% ipython --no-banner

In [1]: import numpy as np

In [2]: from numpy import linalg as LA

In [3]: np.set_printoptions(suppress=True, linewidth=160)

In [4]: M = np.array([[-1.3, -0.3, -1.0, 0.5, -0.5, -0.6, 0.2],
   ...:     [0.1, 0.9, -1.2, 0.7, 1.3, 2.5, -1.9],
   ...:     [0.5, 1.3, 1.6, 0.8, -0.6, -0.3, 0.0],
   ...:     [-1.7, -0.5, 1.4, 1.0, 0.5, 1.1, 2.7],
   ...:     [-2.9, 0.4, -0.6, -1.4, -1.5, -0.5, 0.0]])

In [5]: rng = np.random.default_rng(18803)

In [6]: M[1] = M[0] + 0.05 * rng.normal(size=7)

In [7]: print(M.round(2))
[[-1.3  -0.3  -1.    0.5  -0.5  -0.6   0.2 ]
 [-1.3  -0.34 -1.03  0.34 -0.53 -0.51  0.25]
 [ 0.5   1.3   1.6   0.8  -0.6  -0.3   0.  ]
 [-1.7  -0.5   1.4   1.    0.5   1.1   2.7 ]
 [-2.9   0.4  -0.6  -1.4  -1.5  -0.5   0.  ]]

In [8]: vec = np.array([3, 9, 1, -8, -2, 7, -4])

In [9]: h = np.maximum(M @ vec, 0)

In [10]: print(np.round(np.tanh(M @ vec), 2))
[-1. -1.  1. -1.  1.]

In [11]: print(np.maximum(M @ (3 * vec), 0))
[ 0.   0.  22.5  0.  15. ]

In [12]: def softmax(z):
    ...:     e = np.exp(z - z.max(axis=-1, keepdims=True))
    ...:     return e / e.sum(axis=-1, keepdims=True)
    ...: 

In [13]: print(np.round(softmax(M[0]), 2))
[0.05 0.14 0.07 0.3  0.11 0.1  0.23]

In [14]: scores = M @ M.T / np.sqrt(7)

In [15]: print(np.round(softmax(scores)[0] @ M, 2))
[-1.86 -0.02 -0.54 -0.17 -0.78 -0.37  0.37]

In [16]: U, sv, vt = LA.svd(M, full_matrices=False)

In [17]: print(np.round(np.cumsum(sv ** 2) / np.sum(sv ** 2), 2))
[0.46 0.81 0.94 1.   1.  ]

In [18]: print(np.round(np.sqrt((sv ** 2).sum()), 2), round(float(LA.norm(M)), 2))
6.41 6.41

In [19]: print(np.round(np.abs(vt[0]), 2))
[0.88 0.08 0.22 0.12 0.28 0.07 0.26]

In [20]: print(np.abs(U[:, 0]).round(6).argmax())
4

In [21]: print(np.round(U.T @ M @ vt.T, 2) + 0)
[[4.36 0.   0.   0.   0.  ]
 [0.   3.8  0.   0.   0.  ]
 [0.   0.   2.3  0.   0.  ]
 [0.   0.   0.   1.53 0.  ]
 [0.   0.   0.   0.   0.06]]

In [22]: print(np.round(U.T @ U, 2) + 0)
[[1. 0. 0. 0. 0.]
 [0. 1. 0. 0. 0.]
 [0. 0. 1. 0. 0.]
 [0. 0. 0. 1. 0.]
 [0. 0. 0. 0. 1.]]

In [23]: print(U.shape, sv.shape, vt.shape)
(5, 5) (5,) (5, 7)

In [24]: feats = np.load("arr.npy")

In [25]: print(feats)
[[ 0.7  -0.3  -0.6  -0.7 ]
 [-0.3   0.9   1.37  0.4 ]
 [ 0.2  -0.5  -0.94  2.  ]
 [-1.    0.1   0.78 -0.4 ]
 [-1.7   1.2   2.81 -0.2 ]
 [ 1.    0.2   0.58 -1.5 ]
 [ 1.2  -1.7  -3.48  0.6 ]
 [-0.3   0.5   0.66  0.  ]
 [ 0.6   0.7   1.43  0.7 ]
 [ 1.    2.    3.91  1.1 ]
 [-0.5  -0.9  -1.61 -1.6 ]
 [ 1.1  -0.2  -0.69 -0.1 ]
 [-0.7   0.5   0.99 -1.4 ]
 [-0.3  -0.4  -0.7   0.5 ]
 [-0.7   0.1   0.23  0.4 ]
 [-1.3   1.8   4.12  0.1 ]
 [-0.4   1.9   3.68  0.3 ]
 [-1.1  -0.7  -1.69 -0.8 ]
 [-1.    0.1   0.67  0.1 ]
 [-0.9   0.2   0.91  0.  ]
 [-0.3  -0.4  -0.89 -2.4 ]
 [ 1.7   0.5   1.61  0.4 ]
 [ 0.    0.4   0.89 -1.  ]
 [-1.2   0.7   2.06  0.6 ]
 [ 0.   -0.8  -2.06  0.2 ]
 [ 0.9  -0.6  -1.06 -0.1 ]
 [-0.6   0.2   0.16 -0.5 ]
 [ 0.1   0.1  -0.08 -1.1 ]
 [-0.5   0.2  -0.24  2.3 ]
 [ 1.6   0.8   1.02  0.3 ]]

In [26]: proj = feats @ LA.solve(feats.T @ feats, feats.T)

In [27]: print(np.round(LA.eigvalsh(proj), 2) + 0)
[0. 0. 0. 0. 0. 0. 0. 0. 0. 0. 0. 0. 0. 0. 0. 0. 0. 0. 0. 0. 0. 0. 0. 0. 0. 0. 1. 1. 1. 1.]

In [28]: print(np.round(np.diag(proj), 2))
[0.04 0.11 0.18 0.11 0.17 0.17 0.19 0.06 0.06 0.28 0.12 0.06 0.1  0.03 0.03 0.21 0.18 0.14 0.08 0.08 0.21 0.33 0.05 0.17 0.09 0.06 0.05 0.08 0.32 0.22]

In [29]: labels = rng.permutation(4)

In [30]: Y = feats[:, labels] * rng.choice([-1, 1], 4)

In [31]: print(Y)
[[ 0.3  -0.7  -0.7   0.6 ]
 [-0.9   0.4   0.3  -1.37]
 [ 0.5   2.   -0.2   0.94]
 [-0.1  -0.4   1.   -0.78]
 [-1.2  -0.2   1.7  -2.81]
 [-0.2  -1.5  -1.   -0.58]
 [ 1.7   0.6  -1.2   3.48]
 [-0.5   0.    0.3  -0.66]
 [-0.7   0.7  -0.6  -1.43]
 [-2.    1.1  -1.   -3.91]
 [ 0.9  -1.6   0.5   1.61]
 [ 0.2  -0.1  -1.1   0.69]
 [-0.5  -1.4   0.7  -0.99]
 [ 0.4   0.5   0.3   0.7 ]
 [-0.1   0.4   0.7  -0.23]
 [-1.8   0.1   1.3  -4.12]
 [-1.9   0.3   0.4  -3.68]
 [ 0.7  -0.8   1.1   1.69]
 [-0.1   0.1   1.   -0.67]
 [-0.2   0.    0.9  -0.91]
 [ 0.4  -2.4   0.3   0.89]
 [-0.5   0.4  -1.7  -1.61]
 [-0.4  -1.   -0.   -0.89]
 [-0.7   0.6   1.2  -2.06]
 [ 0.8   0.2  -0.    2.06]
 [ 0.6  -0.1  -0.9   1.06]
 [-0.2  -0.5   0.6  -0.16]
 [-0.1  -1.1  -0.1   0.08]
 [-0.2   2.3   0.5   0.24]
 [-0.8   0.3  -1.6  -1.02]]

In [32]: U, _, vt = LA.svd(feats.T @ Y)

In [33]: print(np.round(LA.lstsq(feats, Y)[0], 2) + 0)
[[ 0.  0. -1.  0.]
 [-1.  0.  0.  0.]
 [ 0.  0.  0. -1.]
 [ 0.  1.  0.  0.]]

In [34]: print(np.round(U @ vt, 2) + 0)
[[ 0.  0. -1.  0.]
 [-1.  0.  0.  0.]
 [ 0.  0.  0. -1.]
 [ 0.  1.  0.  0.]]

In [35]: D = LA.norm(feats[:, None] - feats[None], axis=-1)

In [36]: print(np.unravel_index(D.round(6).argmax(), D.shape))
(np.int64(6), np.int64(15))

In [37]: print(D.shape)
(30, 30)

In [38]: print(D.mean(axis=1).argmax())
6

In [39]: print(LA.matrix_rank(D ** 2))
6

In [40]: print(np.flatnonzero(D[4] < D.mean() / 2))
[ 4 23]

In [41]: Y = M / np.sqrt((M ** 2).mean(axis=1, keepdims=True))

In [42]: print(Y[2].round(2))
[ 0.56  1.45  1.79  0.9  -0.67 -0.34  0.  ]

In [43]: print(np.round(LA.norm(Y, axis=1), 2))
[2.65 2.65 2.65 2.65 2.65]

In [44]: labels = feats[:, 0] > np.median(feats[:, 0])

In [45]: r0 = feats[labels].mean(axis=0) - feats[~labels].mean(axis=0)

In [46]: print(((feats - feats.mean(axis=0)) @ r0 > 0).astype(int))
[1 0 1 0 0 1 1 0 1 0 1 1 0 1 0 0 0 1 0 0 1 1 0 0 1 1 0 1 1 1]
